In [1]: import numpy as np

In [2]: from numpy import linalg as LA

In [3]: np.set_printoptions(suppress=True, linewidth=120)

In [4]: Z = np.array([[1, -2, 0], [-3, -2, 1]])

In [5]: rng = np.random.default_rng(51)

In [6]: E = rng.normal(size=(19, 2)) @ Z + np.array([-1, 9, 5])

In [7]: E.round(2)
Out[7]: 
array([[ 0.29, 11.39,  4.38],
       [-4.68,  6.33,  6.25],
       [ 1.98, 11.85,  3.9 ],
       [-7.13,  7.04,  6.78],
       [ 2.2 , 12.07,  3.82],
       [-2.2 ,  9.01,  5.3 ],
       [-6.3 ,  4.7 ,  6.86],
       [ 3.45, 12.47,  3.45],
       [-0.35,  5.41,  5.29],
       [ 1.34,  9.76,  4.32],
       [-6.78,  7.91,  6.58],
       [-0.66, 13.28,  4.38],
       [-6.48,  8.41,  6.44],
       [ 1.45,  9.77,  4.29],
       [-6.12,  3.68,  6.94],
       [ 0.72, 12.71,  4.11],
       [-1.33,  7.71,  5.24],
       [-0.22, 12.55,  4.36],
       [-3.61,  7.31,  5.86]])

In [8]: proj = E @ LA.solve(E.T @ E, E.T)

In [9]: np.allclose(proj @ proj, proj)
Out[9]: True

In [10]: K = np.load("out14.npy")

In [11]: K
Out[11]: 
array([[ 0.06, -0.1 ,  0.06],
       [-0.29, -0.32, -1.13],
       [ 0.06, -0.02, -0.13],
       [ 0.62,  0.97,  1.85],
       [ 0.65,  0.74,  1.96],
       [ 0.44,  0.93,  2.06],
       [ 0.59,  0.67,  1.98],
       [-0.06, -0.08,  0.05],
       [-0.59, -0.87, -2.22],
       [ 0.27,  0.48,  1.08],
       [-0.03,  0.22,  0.01],
       [-0.08,  0.  , -0.11],
       [-0.73, -0.84, -1.96],
       [-0.15, -0.06,  0.11],
       [-0.52, -0.89, -1.95],
       [-0.52, -0.68, -1.99],
       [-0.66, -0.86, -2.11],
       [ 0.13,  0.08, -0.01],
       [ 0.54,  0.67,  1.99],
       [-0.41, -0.23, -1.18],
       [-0.13,  0.05, -0.04],
       [ 0.25,  0.41,  1.13],
       [ 0.2 ,  0.41,  1.23],
       [-0.33, -0.28, -1.08],
       [-0.52, -1.01, -2.09]])

In [12]: Xs = K - K.mean(axis=0)

In [13]: vecs = LA.svd(Xs)[2][:1]

In [14]: M2 = Xs - Xs @ vecs.T @ vecs

In [15]: np.round(np.diag(vecs.T @ vecs), 2)
Out[15]: array([0.06, 0.13, 0.81])
